In [1]: import numpy as np

In [2]: np.set_printoptions(suppress=True, linewidth=120)

In [3]: def tidy(a):
   ...:     return np.round(a, 3) + 0
   ...: 

In [4]: rng = np.random.default_rng(2560)

In [5]: M = np.array([[1, -2, -1, 1, -2, 1],
   ...:     [-1, 1, -2, 0, 1, -2],
   ...:     [2, -1, 1, 0, -1, 2],
   ...:     [2, 2, 0, 0, 2, 0],
   ...:     [1, 2, -1, -2, 1, 0],
   ...:     [0, 1, 1, -2, 0, -2]]) * (rng.random((6, 6)) < 0.3)

In [6]: print(M)
[[ 0 -2  0  0  0  0]
 [-1  0 -2  0  0  0]
 [ 0 -1  1  0  0  0]
 [ 2  0  0  0  0  0]
 [ 1  2  0 -2  0  0]
 [ 0  0  1 -2  0  0]]

In [7]: U, sig, vt = np.linalg.svd(M)

In [8]: evecs = vt[:(sig > 1e-8).sum()]

In [9]: vec = M[0] + -1 * M[1] + rng.integers(2) * np.eye(6)[4]

In [10]: vec
Out[10]: array([ 1., -2.,  2.,  0.,  1.,  0.])

In [11]: tidy(evecs.T @ evecs)
Out[11]: 
array([[1., 0., 0., 0., 0., 0.],
       [0., 1., 0., 0., 0., 0.],
       [0., 0., 1., 0., 0., 0.],
       [0., 0., 0., 1., 0., 0.],
       [0., 0., 0., 0., 0., 0.],
       [0., 0., 0., 0., 0., 0.]])

In [12]: print(tidy(np.diag(evecs.T @ evecs)))
[1. 1. 1. 1. 0. 0.]

In [13]: np.linalg.matrix_rank(np.vstack([M, vec]))
Out[13]: np.int64(5)

In [14]: tidy(np.linalg.norm(vec - evecs.T @ evecs @ vec))
Out[14]: np.float64(1.0)

In [15]: mat = np.load("x.npy")

In [16]: print(mat)
[[ 5  0]
 [ 5 -2]]

In [17]: # triangular: eigenvalues sit on the diagonal

In [18]: r0, v = mat[1], mat[0]

In [19]: r0 @ r0
Out[19]: np.int64(29)

In [20]: r0 @ v
Out[20]: np.int64(25)

In [21]: p = (r0 @ v) / (r0 @ r0) * r0

In [22]: np.linalg.matrix_rank(np.outer(r0, v))
Out[22]: np.int64(1)

In [23]: tidy(p)
Out[23]: array([ 4.31 , -1.724])

In [24]: tidy((v - p) @ r0)
Out[24]: np.float64(0.0)

In [25]: np.outer(r0, v)
Out[25]: 
array([[ 25,   0],
       [-10,   0]])
